>>> import numpy as np
>>> from numpy import linalg as LA
>>> np.set_printoptions(precision=2, suppress=True, linewidth=100)
>>> Q, _ = LA.qr(np.array([[-0.9, -1.3, -1.6, 0.2, -0.9, -0.4, 0.1, -0.2, -0.4],
...     [0.0, -0.7, -0.3, 0.7, -1.3, 0.3, -0.1, -0.1, 0.2],
...     [-1.5, 0.6, 0.2, 0.9, 0.6, -0.4, -0.1, -1.3, -1.9],
...     [-2.3, 1.6, 0.0, -0.4, -0.8, -1.0, -1.2, -1.5, -0.4],
...     [0.5, 0.6, -0.1, -0.4, 0.8, 0.6, -2.6, 2.1, 1.5],
...     [-1.2, 0.3, -0.5, 0.9, -0.9, -0.6, 0.9, -0.8, 1.7],
...     [0.4, 1.3, 0.0, -1.6, 1.5, 0.1, 0.1, -1.3, 0.6],
...     [-0.3, 1.0, 1.8, -0.4, -0.4, 1.2, -0.9, -0.1, 0.0],
...     [0.1, 1.2, 1.5, -1.6, 1.0, 0.6, 0.1, -0.3, -0.6]]))
>>> vals = np.array([6, -7, 4, 3, 3, -2, 6, -2, -8])
>>> F = Q @ np.diag(vals) @ Q.T
>>> F
array([[-0.67, -0.8 ,  0.5 ,  2.77, -0.11,  0.04,  2.44,  0.06,  2.76],
       [-0.8 , -3.54, -1.84,  0.42, -0.83,  1.09,  0.91,  3.2 , -2.01],
       [ 0.5 , -1.84,  2.84,  0.81, -0.97,  1.2 , -0.9 ,  0.24, -0.63],
       [ 2.77,  0.42,  0.81,  3.72,  0.41,  0.66, -2.3 , -0.38, -1.44],
       [-0.11, -0.83, -0.97,  0.41,  0.6 , -1.94, -1.34, -1.85, -2.64],
       [ 0.04,  1.09,  1.2 ,  0.66, -1.94,  2.83,  2.01,  0.63, -1.04],
       [ 2.44,  0.91, -0.9 , -2.3 , -1.34,  2.01,  0.76, -2.66, -0.66],
       [ 0.06,  3.2 ,  0.24, -0.38, -1.85,  0.63, -2.66, -0.95,  1.92],
       [ 2.76, -2.01, -0.63, -1.44, -2.64, -1.04, -0.66,  1.92, -2.59]])
>>> Q, Rm = LA.qr(F)
>>> np.round(abs(Rm[0, 0]), 2), round(float(LA.norm(F[:, 0])), 2)
(np.float64(4.75), 4.75)
>>> J = np.load("block13.npy")
>>> J
array([[-0.22,  0.47,  0.73,  0.3 ,  2.12,  1.88,  1.17,  0.15,  1.92,  1.62,  0.72, -0.81, -0.46],
       [ 0.17,  0.52,  0.86,  0.45,  2.17,  1.71,  1.17, -0.07,  1.83,  1.52,  0.71, -0.05, -0.61],
       [ 0.22,  0.95,  0.93,  0.09,  2.36,  1.62,  1.11, -0.38,  2.41,  2.31,  1.48, -0.45,  0.01],
       [-0.21,  1.17,  0.94,  0.39,  2.16,  1.99,  1.14, -0.02,  1.83,  1.98,  1.09, -0.13,  0.17],
       [-0.51,  1.12,  1.04, -0.41,  2.12,  2.03,  1.36, -0.16,  1.6 ,  2.23,  1.66,  0.02,  0.03],
       [-0.22,  0.91,  0.96,  0.52,  1.91,  1.87,  0.94,  0.03,  1.85,  1.57,  0.92,  0.09, -0.13],
       [-0.25,  1.1 ,  1.01, -0.19,  2.19,  2.59,  1.49,  0.43,  2.3 ,  2.02,  0.68, -0.24, -0.28],
       [ 0.1 ,  0.6 ,  0.79,  0.16,  2.02,  2.24,  0.97, -0.38,  2.74,  2.19,  0.99,  0.26, -0.07],
       [-0.06,  0.45,  1.2 , -0.3 ,  2.14,  2.42,  0.64,  0.53,  1.76,  2.11,  1.07, -0.11,  0.33],
       [ 0.38,  1.33,  1.22, -0.42,  1.61,  1.76,  1.15,  0.16,  2.05,  1.91,  0.95,  0.22,  0.4 ],
       [-0.04,  1.25,  0.59, -0.19,  2.45,  2.15,  0.97,  0.  ,  1.71,  2.21,  0.72,  0.17,  0.03],
       [ 0.01,  1.31,  0.98,  0.07,  2.02,  1.94,  1.08,  0.48,  2.46,  1.76,  0.86,  0.47, -0.01],
       [ 0.61,  0.99,  1.43, -0.15,  2.2 ,  1.83,  1.24,  0.27,  1.92,  1.87,  1.11, -0.56, -0.23],
       [ 0.15,  0.64,  1.52, -0.17,  2.44,  1.87,  0.55, -0.41,  1.62,  2.31,  0.82,  0.03,  0.17],
       [-0.13,  0.71,  0.93,  0.11,  2.02,  2.06,  0.29, -0.04,  2.38,  1.53,  1.3 ,  0.  , -0.68],
       [-0.22,  0.66,  1.36, -0.02,  2.15,  2.36,  1.39,  0.06,  1.87,  2.01,  0.65, -0.15,  0.22],
       [-0.3 ,  0.8 ,  0.94,  0.02,  2.26,  2.21,  1.52, -0.45,  2.08,  1.86,  1.37, -0.38,  0.34],
       [ 0.43, -0.04,  0.04,  2.06,  0.64, -0.05,  1.51,  1.83,  1.6 ,  1.75, -0.07,  1.06,  1.64],
       [-1.08,  0.27, -0.2 ,  1.84,  1.11,  0.02,  2.4 ,  1.8 ,  2.18,  2.06,  0.16,  0.65,  1.09],
       [ 0.28,  0.07,  0.33,  1.71,  0.81, -0.34,  1.72,  1.98,  2.06,  1.87, -0.63,  1.25,  1.43],
       [ 0.01, -0.04,  0.19,  2.01,  1.07, -0.38,  1.95,  1.79,  2.  ,  1.63,  0.35,  1.3 ,  1.05],
       [-0.03,  0.25, -0.41,  1.89,  0.82, -0.46,  1.81,  1.54,  1.93,  2.56,  0.38,  1.18,  0.94],
       [-0.23,  0.01, -0.3 ,  2.25,  1.19,  0.01,  2.35,  2.51,  1.58,  2.08,  0.  ,  1.11,  1.34],
       [ 0.55,  0.48,  0.15,  2.6 ,  1.46,  0.08,  1.81,  1.74,  1.74,  2.59, -0.01,  1.02,  0.9 ],
       [-0.43, -0.3 , -0.08,  2.41,  1.48, -0.33,  1.9 ,  1.89,  1.45,  1.81, -0.57,  0.91,  1.  ],
       [-0.58,  0.31,  0.51,  1.75,  1.06,  0.5 ,  2.27,  2.68,  1.93,  1.51,  0.08,  1.19,  1.03],
       [-0.07, -0.15, -0.27,  2.32,  0.82, -0.09,  2.36,  2.3 ,  2.15,  2.75,  0.06,  1.23,  0.5 ],
       [-0.4 ,  0.1 , -0.12,  2.16,  0.94, -0.21,  2.16,  1.91,  2.4 ,  2.06, -0.44,  0.97,  0.89],
       [ 0.01, -0.16, -0.15,  2.31,  0.51, -0.31,  2.27,  1.31,  2.04,  1.48, -0.04,  1.25,  1.42],
       [ 0.11,  0.09, -0.09,  2.18,  0.76,  0.4 ,  2.66,  2.16,  1.8 ,  2.08, -0.17,  0.69,  0.91],
       [ 0.34, -0.23,  0.07,  1.62,  0.82, -0.05,  2.42,  2.49,  1.6 ,  1.83,  0.28,  0.7 ,  1.27],
       [-0.21,  0.25, -0.23,  1.67,  1.51,  0.23,  2.05,  1.71,  1.73,  2.16,  0.21,  1.27,  0.57],
       [ 0.62, -1.  ,  0.19,  2.07,  0.76,  0.22,  2.55,  2.42,  1.64,  1.92,  0.28,  0.34,  0.92],
       [ 0.36, -0.33,  0.23,  2.19,  0.84, -0.25,  1.88,  2.51,  2.5 ,  2.01,  0.04,  0.65,  0.56]])
>>> P = J @ LA.solve(J.T @ J, J.T)
>>> P @ J[:, 5]
array([ 1.88,  1.71,  1.62,  1.99,  2.03,  1.87,  2.59,  2.24,  2.42,  1.76,  2.15,  1.94,  1.83,
        1.87,  2.06,  2.36,  2.21, -0.05,  0.02, -0.34, -0.38, -0.46,  0.01,  0.08, -0.33,  0.5 ,
       -0.09, -0.21, -0.31,  0.4 , -0.05,  0.23,  0.22, -0.25])
>>> np.round(LA.eigvalsh(P), 2) + 0
array([0., 0., 0., 0., 0., 0., 0., 0., 0., 0., 0., 0., 0., 0., 0., 0., 0., 0., 0., 0., 0., 1., 1.,
       1., 1., 1., 1., 1., 1., 1., 1., 1., 1., 1.])
>>> np.diag(P)
array([0.32, 0.36, 0.38, 0.23, 0.45, 0.23, 0.3 , 0.43, 0.49, 0.35, 0.42, 0.28, 0.39, 0.5 , 0.45,
       0.31, 0.31, 0.39, 0.46, 0.41, 0.34, 0.35, 0.26, 0.54, 0.43, 0.49, 0.46, 0.27, 0.45, 0.35,
       0.32, 0.37, 0.52, 0.39])
>>> Xs = J - J.mean(axis=0)
>>> vecs = LA.svd(Xs)[2][:2]
>>> M2 = Xs - Xs @ vecs.T @ vecs
>>> M2.std(axis=0)
array([0.35, 0.26, 0.22, 0.23, 0.22, 0.21, 0.28, 0.22, 0.3 , 0.3 , 0.27, 0.22, 0.31])
>>> (Xs @ vecs.T).std(axis=0)
array([2.27, 0.44])
>>> round(LA.norm(M2) / LA.norm(Xs), 2)
np.float64(0.38)
>>> x = np.array([1, 3, 4, 5, 5, 2, 1, 2, 1, 1, 5, 4, 0])
>>> y = J @ x
>>> try:
...     LA.solve(J, y)
... except LA.LinAlgError as e:
...     print(e)
... 
Last 2 dimensions of the array must be square
>>> np.round(LA.solve(J.T @ J, J.T @ y), 2) + 0
array([1., 3., 4., 5., 5., 2., 1., 2., 1., 1., 5., 4., 0.])
>>> np.round(LA.lstsq(J, y)[0], 2) + 0
array([1., 3., 4., 5., 5., 2., 1., 2., 1., 1., 5., 4., 0.])
>>> rng = np.random.default_rng(7789)
>>> y = y + 0.3 * rng.normal(size=34)
>>> y
array([25.15, 29.51, 33.05, 33.39, 32.77, 31.8 , 31.39, 31.63, 30.45, 29.42, 31.13, 34.36, 32.27,
       31.51, 31.05, 30.93, 31.84, 25.82, 27.2 , 24.77, 31.48, 28.03, 31.64, 37.37, 26.97, 33.44,
       31.26, 26.18, 25.47, 28.29, 27.22, 31.36, 26.54, 29.48])
>>> coef, *_ = LA.lstsq(J, y)
>>> [round(float(LA.norm(LA.solve(J.T @ J + lam * np.eye(13), J.T @ y))), 2) for lam in (0, 1, 10, 100)]
[11.48, 9.34, 7.42, 6.26]
>>> np.round(J.T @ (y - J @ coef), 2) + 0
array([0., 0., 0., 0., 0., 0., 0., 0., 0., 0., 0., 0., 0.])
>>> coef.round()
array([ 1.,  3.,  4.,  5.,  5.,  2.,  1.,  2.,  1.,  1.,  5.,  4., -0.])
>>> coef
array([ 1.09,  2.96,  4.05,  5.18,  5.11,  1.92,  1.02,  1.92,  0.68,  1.25,  5.08,  4.02, -0.24])
>>> round(float(LA.norm(y - J @ coef)), 2)
1.21
>>> Xs = J - J.mean(axis=0)
>>> Uu, sig, vt = LA.svd(Xs, full_matrices=False)
>>> np.round((sig ** 2).sum() ** 2 / (sig ** 4).sum(), 2)
np.float64(1.46)
>>> np.searchsorted(np.cumsum(sig ** 2) / (sig ** 2).sum(), 0.9) + 1
np.int64(4)
>>> np.abs(Uu[:, 0]).argmax()
np.int64(22)
>>> np.abs(vt[-1])
array([0.27, 0.13, 0.43, 0.19, 0.66, 0.01, 0.08, 0.11, 0.29, 0.28, 0.05, 0.08, 0.26])
>>> np.round(sig ** 2 / (sig ** 2).sum(), 2) + 0
array([0.82, 0.03, 0.03, 0.02, 0.02, 0.02, 0.02, 0.01, 0.01, 0.01, 0.01, 0.  , 0.  ])
>>> sig
array([13.24,  2.56,  2.43,  2.27,  1.98,  1.96,  1.85,  1.49,  1.37,  1.24,  1.09,  0.99,  0.8 ])
>>> LA.matrix_rank(Xs)
np.int64(13)
>>> np.abs(vt[0]).argmax()
np.int64(5)
